% ipython --no-banner

In [1]: import numpy as np

In [2]: np.set_printoptions(precision=2, suppress=True, linewidth=200)

In [3]: def rd(a):
   ...:     return np.round(a, 2) + 0
   ...: 

In [4]: feats = np.load("layer17.npy")

In [5]: feats
Out[5]: 
array([[ 2.,  0.,  0.,  0.,  0.,  0.,  0.,  0.,  0.,  0.,  0.],
       [ 0., 11., -9., -9.,  6.,  3.,  6., -6.,  9.,  3., -9.],
       [ 0., -9., 11.,  9., -6., -3., -6.,  6., -9., -3.,  9.],
       [ 0., -9.,  9., 11., -6., -3., -6.,  6., -9., -3.,  9.],
       [ 0.,  6., -6., -6.,  6.,  2.,  4., -4.,  6.,  2., -6.],
       [ 0.,  3., -3., -3.,  2.,  3.,  2., -2.,  3.,  1., -3.],
       [ 0.,  6., -6., -6.,  4.,  2.,  6., -4.,  6.,  2., -6.],
       [ 0., -6.,  6.,  6., -4., -2., -4.,  6., -6., -2.,  6.],
       [ 0.,  9., -9., -9.,  6.,  3.,  6., -6., 11.,  3., -9.],
       [ 0.,  3., -3., -3.,  2.,  1.,  2., -2.,  3.,  3., -3.],
       [ 0., -9.,  9.,  9., -6., -3., -6.,  6., -9., -3., 11.]])

In [6]: np.linalg.matrix_rank(feats)
Out[6]: np.int64(11)

In [7]: rd(np.linalg.svd(feats, compute_uv=False))
Out[7]: array([61.,  2.,  2.,  2.,  2.,  2.,  2.,  2.,  2.,  2.,  2.])

In [8]: rd(np.linalg.norm(feats))
Out[8]: np.float64(61.33)

In [9]: np.diff(feats, axis=0)
Out[9]: 
array([[ -2.,  11.,  -9.,  -9.,   6.,   3.,   6.,  -6.,   9.,   3.,  -9.],
       [  0., -20.,  20.,  18., -12.,  -6., -12.,  12., -18.,  -6.,  18.],
       [  0.,   0.,  -2.,   2.,   0.,   0.,   0.,   0.,   0.,   0.,   0.],
       [  0.,  15., -15., -17.,  12.,   5.,  10., -10.,  15.,   5., -15.],
       [  0.,  -3.,   3.,   3.,  -4.,   1.,  -2.,   2.,  -3.,  -1.,   3.],
       [  0.,   3.,  -3.,  -3.,   2.,  -1.,   4.,  -2.,   3.,   1.,  -3.],
       [  0., -12.,  12.,  12.,  -8.,  -4., -10.,  10., -12.,  -4.,  12.],
       [  0.,  15., -15., -15.,  10.,   5.,  10., -12.,  17.,   5., -15.],
       [  0.,  -6.,   6.,   6.,  -4.,  -2.,  -4.,   4.,  -8.,   0.,   6.],
       [  0., -12.,  12.,  12.,  -8.,  -4.,  -8.,   8., -12.,  -6.,  14.]])

In [10]: rd(feats.mean(axis=0))
Out[10]: array([ 0.18,  0.45, -0.09, -0.09,  0.36,  0.27,  0.36,  0.  ,  0.45,  0.27, -0.09])

In [11]: np.count_nonzero(feats)
Out[11]: np.int64(101)

In [12]: vec = np.array([2, 0, 2, 1, 2, 0, 2, 1, 1, 2, 0])

In [13]: np.einsum("ij,j->i", feats, vec)
Out[13]: array([ 4.,  6., -2., -4.,  8.,  2.,  8., -2.,  8.,  6., -6.])

In [14]: feats @ (2 * vec)
Out[14]: array([  8.,  12.,  -4.,  -8.,  16.,   4.,  16.,  -4.,  16.,  12., -12.])

In [15]: feats @ np.ones(11)
Out[15]: array([ 2.,  5., -1., -1.,  4.,  3.,  4.,  0.,  5.,  3., -1.])

In [16]: (feats @ vec).argmax()
Out[16]: np.int64(4)

In [17]: print((feats * vec).sum(axis=1))
[ 4.  6. -2. -4.  8.  2.  8. -2.  8.  6. -6.]

In [18]: vec = np.ones(11)

In [19]: for _ in range(7):
    ...:     vec = feats @ vec
    ...:     vec /= np.linalg.norm(vec)
    ...:     print(round(vec @ feats @ vec, 2))
    ...: 
36.78
60.96
61.0
61.0
61.0
61.0
61.0

In [20]: rd(vec)
Out[20]: array([ 0.  ,  0.39, -0.39, -0.39,  0.26,  0.13,  0.26, -0.26,  0.39,  0.13, -0.39])

In [21]: rd(np.linalg.eigvalsh(feats)[-1])
Out[21]: np.float64(61.0)

In [22]: Y = feats / np.sqrt((feats ** 2).mean(axis=1, keepdims=True))

In [23]: print(np.linalg.matrix_rank(feats - feats.mean(axis=1, keepdims=True)))
10

In [24]: rd(Y[6])
Out[24]: array([ 0.  ,  1.24, -1.24, -1.24,  0.83,  0.41,  1.24, -0.83,  1.24,  0.41, -1.24])

In [25]: np.linalg.matrix_rank(Y) == np.linalg.matrix_rank(feats)
Out[25]: np.True_

In [26]: u = np.array([-1, 9, -6, -6, 5, 7, 9, 6, -2, 0, -8])

In [27]: Y = feats + np.outer(u, np.eye(11)[8])

In [28]: rd(np.linalg.det(Y) / np.linalg.det(feats)), rd(1 + np.linalg.solve(feats, u)[8])
Out[28]: (np.float64(-2.56), np.float64(-2.56))

In [29]: Y
Out[29]: 
array([[  2.,   0.,   0.,   0.,   0.,   0.,   0.,   0.,  -1.,   0.,   0.],
       [  0.,  11.,  -9.,  -9.,   6.,   3.,   6.,  -6.,  18.,   3.,  -9.],
       [  0.,  -9.,  11.,   9.,  -6.,  -3.,  -6.,   6., -15.,  -3.,   9.],
       [  0.,  -9.,   9.,  11.,  -6.,  -3.,  -6.,   6., -15.,  -3.,   9.],
       [  0.,   6.,  -6.,  -6.,   6.,   2.,   4.,  -4.,  11.,   2.,  -6.],
       [  0.,   3.,  -3.,  -3.,   2.,   3.,   2.,  -2.,  10.,   1.,  -3.],
       [  0.,   6.,  -6.,  -6.,   4.,   2.,   6.,  -4.,  15.,   2.,  -6.],
       [  0.,  -6.,   6.,   6.,  -4.,  -2.,  -4.,   6.,   0.,  -2.,   6.],
       [  0.,   9.,  -9.,  -9.,   6.,   3.,   6.,  -6.,   9.,   3.,  -9.],
       [  0.,   3.,  -3.,  -3.,   2.,   1.,   2.,  -2.,   3.,   3.,  -3.],
       [  0.,  -9.,   9.,   9.,  -6.,  -3.,  -6.,   6., -17.,  -3.,  11.]])

In [30]: print(np.linalg.matrix_rank(np.linalg.inv(Y) - np.linalg.inv(feats), tol=1e-8))
1

In [31]: m1 = np.load("a.npy")

In [32]: m1
Out[32]: 
array([[ 2,  0,  0,  0,  0,  0,  0,  0,  0],
       [ 0, -3,  0,  0,  0,  0,  0,  0,  0],
       [ 0,  0, -3,  0,  0,  0,  0,  0,  0],
       [ 0,  0,  0,  2,  0,  0,  0,  0,  0],
       [ 0,  0,  0,  0,  3,  0,  0,  0,  0],
       [ 0,  0,  0,  0,  0, -4,  0,  0,  0],
       [ 0,  0,  0,  0,  0,  0,  3,  0,  0],
       [ 0,  0,  0,  0,  0,  0,  0, -3,  0],
       [ 0,  0,  0,  0,  0,  0,  0,  0,  3]])

In [33]: # 9 groups of indices that never mix

In [34]: t3 = np.stack([m1, -1 * m1, m1[::-1]])

In [35]: (t3 @ m1.T).shape
Out[35]: (3, 9, 9)

In [36]: rd(np.linalg.det(t3))
Out[36]: array([ 11664., -11664.,  11664.])

In [37]: t3.shape
Out[37]: (3, 9, 9)

In [38]: rd(np.linalg.norm(t3, axis=(1, 2)))
Out[38]: array([8.83, 8.83, 8.83])

In [39]: Y = np.linalg.inv(m1)

In [40]: m1 @ Y
Out[40]: 
array([[1., 0., 0., 0., 0., 0., 0., 0., 0.],
       [0., 1., 0., 0., 0., 0., 0., 0., 0.],
       [0., 0., 1., 0., 0., 0., 0., 0., 0.],
       [0., 0., 0., 1., 0., 0., 0., 0., 0.],
       [0., 0., 0., 0., 1., 0., 0., 0., 0.],
       [0., 0., 0., 0., 0., 1., 0., 0., 0.],
       [0., 0., 0., 0., 0., 0., 1., 0., 0.],
       [0., 0., 0., 0., 0., 0., 0., 1., 0.],
       [0., 0., 0., 0., 0., 0., 0., 0., 1.]])

In [41]: (np.abs(Y) > 1e-9).astype(int)
Out[41]: 
array([[1, 0, 0, 0, 0, 0, 0, 0, 0],
       [0, 1, 0, 0, 0, 0, 0, 0, 0],
       [0, 0, 1, 0, 0, 0, 0, 0, 0],
       [0, 0, 0, 1, 0, 0, 0, 0, 0],
       [0, 0, 0, 0, 1, 0, 0, 0, 0],
       [0, 0, 0, 0, 0, 1, 0, 0, 0],
       [0, 0, 0, 0, 0, 0, 1, 0, 0],
       [0, 0, 0, 0, 0, 0, 0, 1, 0],
       [0, 0, 0, 0, 0, 0, 0, 0, 1]])

In [42]: rd(np.linalg.det(m1) * Y)
Out[42]: 
array([[ 5832.,     0.,     0.,     0.,     0.,     0.,     0.,     0.,     0.],
       [    0., -3888.,     0.,     0.,     0.,     0.,     0.,     0.,     0.],
       [    0.,     0., -3888.,     0.,     0.,     0.,     0.,     0.,     0.],
       [    0.,     0.,     0.,  5832.,     0.,     0.,     0.,     0.,     0.],
       [    0.,     0.,     0.,     0.,  3888.,     0.,     0.,     0.,     0.],
       [    0.,     0.,     0.,     0.,     0., -2916.,     0.,     0.,     0.],
       [    0.,     0.,     0.,     0.,     0.,     0.,  3888.,     0.,     0.],
       [    0.,     0.,     0.,     0.,     0.,     0.,     0., -3888.,     0.],
       [    0.,     0.,     0.,     0.,     0.,     0.,     0.,     0.,  3888.]])

In [43]: rd(np.linalg.det(m1) * np.linalg.det(Y))
Out[43]: np.float64(1.0)
